% python3 -q
>>> import numpy as np
>>> from numpy import linalg as LA
>>> np.set_printoptions(precision=2, suppress=True, linewidth=120, legacy="1.25")
>>> Q, _ = LA.qr(np.array([[-1.3, -0.1, -0.4],
...     [0.5, -0.9, 0.0],
...     [-1.0, 0.5, 0.3],
...     [0.6, -1.8, -0.3],
...     [0.2, -2.4, -0.5],
...     [-1.0, 1.0, 0.5]]))
>>> X = Q @ Q.T
>>> X
array([[ 0.85, -0.27,  0.09, -0.1 ,  0.18, -0.06],
       [-0.27,  0.2 ,  0.05,  0.21,  0.19,  0.07],
       [ 0.09,  0.05,  0.43, -0.02,  0.07,  0.48],
       [-0.1 ,  0.21, -0.02,  0.32,  0.4 , -0.07],
       [ 0.18,  0.19,  0.07,  0.4 ,  0.62, -0.04],
       [-0.06,  0.07,  0.48, -0.07, -0.04,  0.58]])
>>> ev, evecs = LA.eigh(X)
>>> x0 = np.array([1, 2, 1, 2, -2, -2])
>>> evecs * np.abs(ev) @ evecs.T
array([[ 0.85, -0.27,  0.09, -0.1 ,  0.18, -0.06],
       [-0.27,  0.2 ,  0.05,  0.21,  0.19,  0.07],
       [ 0.09,  0.05,  0.43, -0.02,  0.07,  0.48],
       [-0.1 ,  0.21, -0.02,  0.32,  0.4 , -0.07],
       [ 0.18,  0.19,  0.07,  0.4 ,  0.62, -0.04],
       [-0.06,  0.07,  0.48, -0.07, -0.04,  0.58]])
>>> np.round(x0 @ X @ x0 / (x0 @ x0), 2), np.round(ev[0], 2), round(ev[-1], 2)
(0.05, -0.0, 1.0)
>>> np.round(LA.eigvalsh(X[1:, 1:]), 2) + 0
array([0.  , 0.  , 0.15, 1.  , 1.  ])
>>> np.round(np.sort(np.abs(LA.eigvals(X))), 2) + 0
array([0., 0., 0., 1., 1., 1.])
>>> assert X == X.T
Traceback (most recent call last):
  File "<python-input-12>", line 1, in <module>
    assert X == X.T
           ^^^^^^^^
ValueError: The truth value of an array with more than one element is ambiguous. Use a.any() or a.all()
>>> LA.matrix_power(X, 2)
array([[ 0.85, -0.27,  0.09, -0.1 ,  0.18, -0.06],
       [-0.27,  0.2 ,  0.05,  0.21,  0.19,  0.07],
       [ 0.09,  0.05,  0.43, -0.02,  0.07,  0.48],
       [-0.1 ,  0.21, -0.02,  0.32,  0.4 , -0.07],
       [ 0.18,  0.19,  0.07,  0.4 ,  0.62, -0.04],
       [-0.06,  0.07,  0.48, -0.07, -0.04,  0.58]])
>>> (X + X.T) / 2
array([[ 0.85, -0.27,  0.09, -0.1 ,  0.18, -0.06],
       [-0.27,  0.2 ,  0.05,  0.21,  0.19,  0.07],
       [ 0.09,  0.05,  0.43, -0.02,  0.07,  0.48],
       [-0.1 ,  0.21, -0.02,  0.32,  0.4 , -0.07],
       [ 0.18,  0.19,  0.07,  0.4 ,  0.62, -0.04],
       [-0.06,  0.07,  0.48, -0.07, -0.04,  0.58]])
>>> J = np.tril(np.array([[3, 3, -1, -3, -3, 1],
...     [2, 3, 2, 0, 1, 1],
...     [-2, 1, 1, -1, 0, -1],
...     [0, 2, 1, -2, -2, 2],
...     [-1, 0, 0, -2, 2, 1],
...     [-1, -1, -2, -1, -1, 2]]), -1) + np.eye(6, dtype=int)
>>> J
array([[ 1,  0,  0,  0,  0,  0],
       [ 2,  1,  0,  0,  0,  0],
       [-2,  1,  1,  0,  0,  0],
       [ 0,  2,  1,  1,  0,  0],
       [-1,  0,  0, -2,  1,  0],
       [-1, -1, -2, -1, -1,  1]])
>>> C2 = J.T @ J
>>> (J @ J.T).shape
(6, 6)
>>> LA.eigvalsh(C2)[::-1]
array([15.56, 10.72,  4.31,  2.33,  0.07,  0.01])
>>> C2
array([[11,  1,  0,  3,  0, -1],
       [ 1,  7,  5,  3,  1, -1],
       [ 0,  5,  6,  3,  2, -2],
       [ 3,  3,  3,  6, -1, -1],
       [ 0,  1,  2, -1,  2, -1],
       [-1, -1, -2, -1, -1,  1]])
